$ python3 -q
>>> import numpy as np
>>> import numpy.linalg as la
>>> np.set_printoptions(precision=1, suppress=True, linewidth=160)
>>> rd = lambda a: np.round(a, 1) + 0
>>> A = np.load("block4.npy")
>>> rd(A)
array([[-0.4,  0.5, -0.8],
       [-0.2, -0.9, -0.4],
       [-0.9,  0. ,  0.4]])
>>> x0 = np.array([0, 0, 3])
>>> rd(np.sort(np.abs(np.degrees(np.angle(la.eigvals(A))))))
array([  0. , 155.4, 155.4])
>>> rd(la.norm(x0)), rd(la.norm(A @ x0))
(np.float64(3.0), np.float64(3.0))
>>> rd(A.T @ (A @ x0))
array([0., 0., 3.])
>>> rd(la.det(A))
np.float64(1.0)
>>> [p for p in range(1, 25) if np.allclose(la.matrix_power(A, p), np.eye(3))]
[]
>>> proj = np.triu(np.array([[2, 1, 0], [1, 0, 2], [3, 0, 2]]), 1) + np.eye(3)
>>> Y = proj @ A @ la.inv(proj)
>>> rd(np.poly(Y))
array([ 1. ,  0.8, -0.8, -1. ])
>>> la.matrix_rank(Y)
np.int64(3)
>>> rd(la.svd(A, compute_uv=False))
array([1., 1., 1.])
>>> rd(la.norm(A, axis=0))
array([1., 1., 1.])
>>> rd(A @ A.T)
array([[1., 0., 0.],
       [0., 1., 0.],
       [0., 0., 1.]])
>>> rd(A[:, 2] @ A[:, 1])
np.float64(0.0)
>>> rng = np.random.default_rng(894)
>>> labels = rng.permutation(3)
>>> Y = A[:, labels] * rng.choice([-1, 1], 3)
>>> rd(Y)
array([[-0.4,  0.8,  0.5],
       [-0.2,  0.4, -0.9],
       [-0.9, -0.4,  0. ]])
>>> Uu, _, Vh = la.svd(A.T @ Y)
>>> labels
array([0, 2, 1])
>>> rd(la.lstsq(A, Y)[0])
array([[ 1.,  0.,  0.],
       [ 0.,  0.,  1.],
       [ 0., -1.,  0.]])
>>> labels = rng.permutation(3)
>>> labels
array([1, 2, 0])
>>> Y = A[labels][:, labels]
>>> rd(np.diag(Y))
array([-0.9,  0.4, -0.4])
>>> rd(la.det(Y)), rd(la.det(A[labels]))
(np.float64(1.0), np.float64(1.0))
>>> np.allclose(Y, A)
False
>>> rd(Y)
array([[-0.9, -0.4, -0.2],
       [ 0. ,  0.4, -0.9],
       [ 0.5, -0.8, -0.4]])
>>> m1 = np.loadtxt("mat.csv", delimiter=",")
>>> m1
array([[ -1.9,  -3.3,   0.6,   3.8,  -2.2,   5.6,  -9.4, -12. ,  -1.1],
       [ -2.9,  -1.4,   5.6,  13.5,  -5.9,   0.8,   0.9,   5.8,  -5.7],
       [ -3. ,  -1.5,  -1. ,   5.4,  -3.4,   7.1, -10. ,  -9.9,   0. ],
       [ -3.8,  -1.4,   5. ,  14.9,  -5.7,   1.7,  -0.1,   3.3,  -6.1],
       [ -0.6,   0. ,   0.4,   3.3,  -1.3,   4.7, -12. , -12.6,   1.9],
       [ -2.8,  -0.4,   6.2,  12.7,  -5.6,   0.1,  -0.7,   4.6,  -4.3],
       [ -2.4,  -1.2,  -1.3,   1.2,  -2.7,   4.6, -10.3, -11.6,  -2.4],
       [ -4.1,  -0.7,   5.6,  12.8,  -5.7,   1.1,  -0.8,   4.9,  -6.7],
       [ -2.4,  -1.6,   4.8,  14. ,  -5. ,   2.7,   0.1,   3.2,  -8.3],
       [ -3.7,  -1.8,   5.7,  13.5,  -3.2,   2.6,  -0.3,   2.9,  -7.9],
       [ -1.7,  -2.4,  -0.2,   3. ,  -0.1,   6.1,  -9.2, -10.1,   0.1],
       [ -3.5,  -2.4,   6.5,  15.5,  -4.8,   1.8,  -0.8,   3.6,  -6.3],
       [ -1. ,  -1.2,  -0.8,   2.6,  -3.6,   5. ,  -9.8, -12.2,  -0.2],
       [ -4.3,  -2.3,   5.9,  13.2,  -4.8,   1.5,  -1.9,   4.6,  -7. ]])
>>> Y = m1 + rng.integers(-2, 3, (14, 2)) @ rng.integers(-2, 3, (2, 9))
>>> rd(Y)
array([[  3.1,  -3.3,  -1.4,   6.8,   0.8,  10.6,  -7.4, -16. ,  -5.1],
       [ -6.9,  -1.4,   5.6,   9.5,  -9.9,  -3.2,  -1.1,   7.8,  -1.7],
       [ -7. ,  -1.5,  -1. ,   1.4,  -7.4,   3.1, -12. ,  -7.9,   4. ],
       [ -1.8,  -1.4,   1. ,  12.9,  -7.7,   3.7,  -0.1,  -0.7,  -6.1],
       [  0.4,   0. ,   2.4,   6.3,   1.7,   5.7, -11. , -11.6,  -0.1],
       [ -4.8,  -0.4,   2.2,   6.7, -11.6,  -1.9,  -2.7,   2.6,  -0.3],
       [ -4.4,  -1.2,   2.7,   3.2,  -0.7,   2.6, -10.3,  -7.6,  -2.4],
       [ -0.1,  -0.7,   5.6,  16.8,  -1.7,   5.1,   1.2,   2.9, -10.7],
       [ -8.4,  -1.6,   8.8,  12. ,  -7. ,  -3.3,  -1.9,   9.2,  -4.3],
       [ -0.7,  -1.8,   3.7,  14.5,  -2.2,   5.6,   0.7,  -0.1,  -9.9],
       [  3.3,  -2.4,  -2.2,   6. ,   2.9,  11.1,  -7.2, -14.1,  -3.9],
       [  0.5,  -2.4,   6.5,  19.5,  -0.8,   5.8,   1.2,   1.6, -10.3],
       [ -2. ,  -1.2,  -2.8,  -0.4,  -6.6,   4. , -10.8, -13.2,   1.8],
       [ -5.3,  -2.3,   7.9,  14.2,  -3.8,   0.5,  -1.9,   6.6,  -7. ]])
>>> rd(la.svd(Y - m1, compute_uv=False))
array([28.3, 15.7,  0. ,  0. ,  0. ,  0. ,  0. ,  0. ,  0. ])
>>> la.matrix_rank(Y - m1, tol=1e-8)
np.int64(2)
>>> r0, r1 = m1[4], m1[11]
>>> rd(r0 @ r0)
np.float64(341.6)
>>> pr = (r0 @ r1) / (r0 @ r0) * r0
>>> rd(la.norm(r0 + r1) ** 2 + la.norm(r0 - r1) ** 2)
np.float64(1443.3)
>>> rd(r1 - pr)
array([-3.5, -2.4,  6.5, 15.3, -4.7,  1.5,  0. ,  4.4, -6.4])
>>> M = np.loadtxt("w.csv", delimiter=",")
>>> M
array([[-2.,  1.,  1.,  1.],
       [ 1., -2.,  1.,  1.],
       [ 1.,  1., -2.,  1.],
       [ 1.,  1.,  1., -2.]])
>>> # equal to its transpose
>>> ev, vecs = la.eig(M)
>>> rd(np.sort(la.eigvals(M.T)))
array([-3., -3., -3.,  1.])
>>> rd(np.sort(la.eigvals(M @ M)))
array([1.+0.j, 9.+0.j, 9.+0.j, 9.+0.j])
>>> rd(np.prod(ev))
np.float64(-27.0)
>>> ev, vecs = la.eigh(M)
>>> rd(vecs.T @ M @ vecs)
array([[-3.,  0.,  0.,  0.],
       [ 0., -3.,  0.,  0.],
       [ 0.,  0., -3.,  0.],
       [ 0.,  0.,  0.,  1.]])
>>> rd(np.abs(vecs[:, -1]))
array([0.5, 0.5, 0.5, 0.5])
>>> rd(vecs @ np.diag(ev) @ vecs.T)
array([[-2.,  1.,  1.,  1.],
       [ 1., -2.,  1.,  1.],
       [ 1.,  1., -2.,  1.],
       [ 1.,  1.,  1., -2.]])
>>> rd(la.eigvalsh(M @ M))
array([1., 9., 9., 9.])
>>> (ev > 1e-8).sum(), (ev < -1e-8).sum()
(np.int64(1), np.int64(3))
>>> np.abs(vecs[:, -1]).round(6).argmax()
np.int64(0)
>>> rd(ev)
array([-3., -3., -3.,  1.])
>>> W0 = np.load("dump.npy")
>>> W0
array([[ 0,  0,  0,  0,  0,  0,  0, -3,  0],
       [ 0,  0,  0,  0,  0,  0,  0,  0,  0],
       [ 0,  0,  0,  0,  0,  1,  0,  0,  0],
       [ 0,  0,  0,  2,  0,  0,  0,  0,  0],
       [ 0, -2,  0,  0,  0,  0,  0,  0,  0],
       [ 0,  0, -1,  0,  0,  0,  0,  0,  0],
       [ 0,  0,  0,  0,  0,  0,  0,  0,  0],
       [ 0,  0,  0,  0,  0,  0,  0,  0,  4],
       [ 0,  0,  0,  0,  0,  0, -5,  0,  0]])
>>> Uu, sig, Vh = la.svd(W0)
>>> vecs = Vh[:(sig > 1e-8).sum()]
>>> x0 = W0[6] + 4 * W0[8] + rng.integers(2) * np.eye(9)[8]
>>> x0
array([  0.,   0.,   0.,   0.,   0.,   0., -20.,   0.,   0.])
>>> vecs.T @ vecs
array([[0., 0., 0., 0., 0., 0., 0., 0., 0.],
       [0., 1., 0., 0., 0., 0., 0., 0., 0.],
       [0., 0., 1., 0., 0., 0., 0., 0., 0.],
       [0., 0., 0., 1., 0., 0., 0., 0., 0.],
       [0., 0., 0., 0., 0., 0., 0., 0., 0.],
       [0., 0., 0., 0., 0., 1., 0., 0., 0.],
       [0., 0., 0., 0., 0., 0., 1., 0., 0.],
       [0., 0., 0., 0., 0., 0., 0., 1., 0.],
       [0., 0., 0., 0., 0., 0., 0., 0., 1.]])
>>> np.diag(vecs.T @ vecs)
array([0., 1., 1., 1., 0., 1., 1., 1., 1.])
>>> la.matrix_rank(np.vstack([W0, x0]))
np.int64(7)
>>> Uu, sig, Vh = la.svd(W0)
>>> sig
array([ 5.,  4.,  3.,  2.,  2.,  1.,  1.,  0., -0.])
>>> np.argmax(sig[:-1] / (sig[1:] + 1e-6)) + 1
np.int64(7)
>>> Y = Uu[:, :7] @ np.diag(sig[:7]) @ Vh[:7]
>>> np.abs(W0 - Y).max()
np.float64(0.0)
>>> la.matrix_rank(W0, rtol=0.05)
np.int64(7)
>>> F = np.load("out13.npy")
>>> F
array([[-1.,  0.,  0.,  0.,  0.],
       [ 0.,  3.,  4.,  0.,  4.],
       [ 0.,  4.,  3.,  0.,  4.],
       [ 0.,  0.,  0., -1.,  0.],
       [ 0.,  4.,  4.,  0.,  3.]])
>>> # equal to its transpose
>>> def softmax(z):
...     e = np.exp(z - z.max(axis=-1, keepdims=True))
...     return e / e.sum(axis=-1, keepdims=True)
... 
>>> rd(softmax(10 * F[0]))
array([0. , 0.2, 0.2, 0.2, 0.2])
>>> rd(softmax(F[0] + 5))
array([0.1, 0.2, 0.2, 0.2, 0.2])
>>> S = F @ F.T / np.sqrt(5)
>>> softmax(S).round(6).argmax(axis=1)
array([0, 1, 2, 3, 4])
>>> Uu, sig, Vh = la.svd(m1, full_matrices=False)
>>> rd(Vh @ Vh.T)
array([[1., 0., 0., 0., 0., 0., 0., 0., 0.],
       [0., 1., 0., 0., 0., 0., 0., 0., 0.],
       [0., 0., 1., 0., 0., 0., 0., 0., 0.],
       [0., 0., 0., 1., 0., 0., 0., 0., 0.],
       [0., 0., 0., 0., 1., 0., 0., 0., 0.],
       [0., 0., 0., 0., 0., 1., 0., 0., 0.],
       [0., 0., 0., 0., 0., 0., 1., 0., 0.],
       [0., 0., 0., 0., 0., 0., 0., 1., 0.],
       [0., 0., 0., 0., 0., 0., 0., 0., 1.]])
>>> rd(np.cumsum(sig ** 2) / np.sum(sig ** 2))
array([0.6, 1. , 1. , 1. , 1. , 1. , 1. , 1. , 1. ])
>>> rd(Uu.T @ Uu)
array([[1., 0., 0., 0., 0., 0., 0., 0., 0.],
       [0., 1., 0., 0., 0., 0., 0., 0., 0.],
       [0., 0., 1., 0., 0., 0., 0., 0., 0.],
       [0., 0., 0., 1., 0., 0., 0., 0., 0.],
       [0., 0., 0., 0., 1., 0., 0., 0., 0.],
       [0., 0., 0., 0., 0., 1., 0., 0., 0.],
       [0., 0., 0., 0., 0., 0., 1., 0., 0.],
       [0., 0., 0., 0., 0., 0., 0., 1., 0.],
       [0., 0., 0., 0., 0., 0., 0., 0., 1.]])
>>> rd(Uu.T @ m1 @ Vh.T)
array([[51.5,  0. ,  0. ,  0. ,  0. ,  0. ,  0. ,  0. ,  0. ],
       [ 0. , 40.9,  0. ,  0. ,  0. ,  0. ,  0. ,  0. ,  0. ],
       [ 0. ,  0. ,  5.5,  0. ,  0. ,  0. ,  0. ,  0. ,  0. ],
       [ 0. ,  0. ,  0. ,  4.4,  0. ,  0. ,  0. ,  0. ,  0. ],
       [ 0. ,  0. ,  0. ,  0. ,  3.4,  0. ,  0. ,  0. ,  0. ],
       [ 0. ,  0. ,  0. ,  0. ,  0. ,  3.2,  0. ,  0. ,  0. ],
       [ 0. ,  0. ,  0. ,  0. ,  0. ,  0. ,  2.4,  0. ,  0. ],
       [ 0. ,  0. ,  0. ,  0. ,  0. ,  0. ,  0. ,  1.3,  0. ],
       [ 0. ,  0. ,  0. ,  0. ,  0. ,  0. ,  0. ,  0. ,  0.8]])
>>> rd(np.abs(Vh[0]))
array([0.2, 0.1, 0.3, 0.8, 0.3, 0.1, 0.1, 0.1, 0.4])
>>> np.abs(Uu[:, 0]).round(6).argmax()
np.int64(11)
>>> rd(la.eigvalsh(F).min())
np.float64(-1.0)
>>> [round(float(la.det(F[:i, :i])), 2) + 0 for i in range(1, 6)]
[-1.0, -3.0, 7.0, -7.0, 11.0]
>>> np.all(la.eigvalsh(F) > 0)
np.False_
>>> K = np.load("layer13.npy")
>>> K
array([[ 2., -3.,  0.,  0.,  0.,  0.,  0.,  0.,  0.,  0.],
       [-3.,  3., -3.,  0.,  0.,  0.,  0.,  0.,  0.,  0.],
       [ 0., -3.,  1., -3.,  0.,  0.,  0.,  0.,  0.,  0.],
       [ 0.,  0., -3.,  2., -3.,  0.,  0.,  0.,  0.,  0.],
       [ 0.,  0.,  0., -3.,  5., -3.,  0.,  0.,  0.,  0.],
       [ 0.,  0.,  0.,  0., -3.,  0., -3.,  0.,  0.,  0.],
       [ 0.,  0.,  0.,  0.,  0., -3.,  0., -3.,  0.,  0.],
       [ 0.,  0.,  0.,  0.,  0.,  0., -3.,  5., -3.,  0.],
       [ 0.,  0.,  0.,  0.,  0.,  0.,  0., -3.,  5., -3.],
       [ 0.,  0.,  0.,  0.,  0.,  0.,  0.,  0., -3.,  0.]])
>>> # symmetric, so the eigenvalues are real
>>> Y = K / np.sqrt((K ** 2).mean(axis=1, keepdims=True))
>>> K - K.mean(axis=1, keepdims=True)
array([[ 2.1, -2.9,  0.1,  0.1,  0.1,  0.1,  0.1,  0.1,  0.1,  0.1],
       [-2.7,  3.3, -2.7,  0.3,  0.3,  0.3,  0.3,  0.3,  0.3,  0.3],
       [ 0.5, -2.5,  1.5, -2.5,  0.5,  0.5,  0.5,  0.5,  0.5,  0.5],
       [ 0.4,  0.4, -2.6,  2.4, -2.6,  0.4,  0.4,  0.4,  0.4,  0.4],
       [ 0.1,  0.1,  0.1, -2.9,  5.1, -2.9,  0.1,  0.1,  0.1,  0.1],
       [ 0.6,  0.6,  0.6,  0.6, -2.4,  0.6, -2.4,  0.6,  0.6,  0.6],
       [ 0.6,  0.6,  0.6,  0.6,  0.6, -2.4,  0.6, -2.4,  0.6,  0.6],
       [ 0.1,  0.1,  0.1,  0.1,  0.1,  0.1, -2.9,  5.1, -2.9,  0.1],
       [ 0.1,  0.1,  0.1,  0.1,  0.1,  0.1,  0.1, -2.9,  5.1, -2.9],
       [ 0.3,  0.3,  0.3,  0.3,  0.3,  0.3,  0.3,  0.3, -2.7,  0.3]])
>>> la.matrix_rank(K - K.mean(axis=1, keepdims=True))
np.int64(9)
>>> rd(la.eigvalsh(K).min())
np.float64(-4.2)
>>> labels = rng.permutation(10)
>>> Y = K[:, labels] * rng.choice([-1, 1], 10)
>>> Y
array([[-0., -3., -0.,  0., -0.,  2.,  0., -0.,  0., -0.],
       [-0.,  3., -0.,  0., -0., -3., -3., -0.,  0., -0.],
       [ 3., -3., -0.,  0., -0.,  0.,  1., -0.,  0., -0.],
       [-2.,  0., -0.,  0., -0.,  0., -3., -0.,  0.,  3.],
       [ 3.,  0., -0.,  0., -0.,  0.,  0.,  3.,  0., -5.],
       [-0.,  0., -0.,  0., -0.,  0.,  0., -0., -3.,  3.],
       [-0.,  0.,  3.,  0., -0.,  0.,  0.,  3.,  0., -0.],
       [-0.,  0., -5., -3., -0.,  0.,  0., -0., -3., -0.],
       [-0.,  0.,  3.,  5.,  3.,  0.,  0., -0.,  0., -0.],
       [-0.,  0., -0., -3., -0.,  0.,  0., -0.,  0., -0.]])
>>> Uu, _, Vh = la.svd(K.T @ Y)
>>> rd(Uu @ Vh)
array([[ 0.,  0.,  0.,  0.,  0.,  1.,  0.,  0.,  0.,  0.],
       [ 0.,  1.,  0.,  0.,  0.,  0.,  0.,  0.,  0.,  0.],
       [ 0.,  0.,  0.,  0.,  0.,  0.,  1.,  0.,  0.,  0.],
       [-1.,  0.,  0.,  0.,  0.,  0.,  0.,  0.,  0.,  0.],
       [ 0.,  0.,  0.,  0.,  0.,  0.,  0.,  0.,  0., -1.],
       [ 0.,  0.,  0.,  0.,  0.,  0.,  0., -1.,  0.,  0.],
       [ 0.,  0.,  0.,  0.,  0.,  0.,  0.,  0.,  1.,  0.],
       [ 0.,  0., -1.,  0.,  0.,  0.,  0.,  0.,  0.,  0.],
       [ 0.,  0.,  0.,  1.,  0.,  0.,  0.,  0.,  0.,  0.],
       [ 0.,  0.,  0.,  0., -1.,  0.,  0.,  0.,  0.,  0.]])
>>> labels
array([3, 1, 7, 8, 9, 0, 2, 5, 6, 4])
